In [1]: import numpy as np

In [2]: from numpy import linalg as LA

In [3]: np.set_printoptions(precision=2, suppress=True, linewidth=140, legacy="1.25")

In [4]: mat = np.array([[221, 75, -128, 77],
   ...:     [75, 366, -85, 104],
   ...:     [-128, -85, 216, 83],
   ...:     [77, 104, 83, 501]])

In [5]: mat
Out[5]: 
array([[ 221,   75, -128,   77],
       [  75,  366,  -85,  104],
       [-128,  -85,  216,   83],
       [  77,  104,   83,  501]])

In [6]: vec = np.ones(4)

In [7]: for _ in range(6):
   ...:     vec = mat @ vec
   ...:     vec /= LA.norm(vec)
   ...:     print(round(vec @ mat @ vec, 2))
   ...: 
582.33
586.45
586.86
587.01
587.09
587.13

In [8]: vec
Out[8]: array([ 0.28,  0.48, -0.02,  0.83])

In [9]: K = np.load("run0.npy")

In [10]: K.round(2) + 0
Out[10]: 
array([[-0.06,  0.3 , -0.01, -0.18, -0.21, -0.04,  0.39,  0.44,  0.26,  0.59, -0.27],
       [-0.12, -0.26, -0.55,  0.01,  0.19, -0.16,  0.22,  0.32,  0.47, -0.26,  0.36],
       [ 0.43,  0.59, -0.05, -0.04, -0.25, -0.29,  0.14, -0.33,  0.29, -0.3 ,  0.12],
       [ 0.43, -0.29, -0.18, -0.28, -0.05,  0.66,  0.21, -0.29,  0.19,  0.09, -0.08],
       [ 0.03,  0.19, -0.37, -0.44, -0.34,  0.13, -0.15,  0.28, -0.54, -0.07,  0.33],
       [ 0.46, -0.46,  0.35, -0.14, -0.08, -0.41,  0.39,  0.2 , -0.25, -0.06,  0.11],
       [-0.03, -0.24, -0.45, -0.27, -0.03, -0.51, -0.18, -0.42, -0.06,  0.32, -0.29],
       [-0.25, -0.2 ,  0.4 , -0.33, -0.37, -0.03, -0.3 , -0.13,  0.41,  0.16,  0.44],
       [-0.52,  0.02,  0.01,  0.  , -0.1 ,  0.04,  0.66, -0.43, -0.24, -0.03,  0.19],
       [-0.25, -0.15,  0.05, -0.21, -0.4 ,  0.02,  0.01,  0.14,  0.11, -0.58, -0.59],
       [-0.09,  0.21,  0.21, -0.67,  0.65, -0.03,  0.03, -0.01,  0.03, -0.15, -0.05]])

In [11]: vec = np.array([2, 1, 3, -3, -2, -2, 3, -3, -2, -1, 2])

In [12]: LA.norm(K @ vec) <= LA.norm(K, 2) * LA.norm(vec) + 1e-9
Out[12]: True

In [13]: (K @ vec).argmax()
Out[13]: 5

In [14]: K @ (2 * vec)
Out[14]: array([-1.2 , -5.01,  7.75,  1.01,  2.78,  8.49,  0.38,  3.38,  6.59, -0.52,  3.06])

In [15]: K @ np.eye(11)[2]
Out[15]: array([-0.01, -0.55, -0.05, -0.18, -0.37,  0.35, -0.45,  0.4 ,  0.01,  0.05,  0.21])

In [16]: np.sign((K @ vec).round(6))
Out[16]: array([-1., -1.,  1.,  1.,  1.,  1.,  1.,  1.,  1., -1.,  1.])

In [17]: K @ vec
Out[17]: array([-0.6 , -2.5 ,  3.87,  0.5 ,  1.39,  4.24,  0.19,  1.69,  3.3 , -0.26,  1.53])
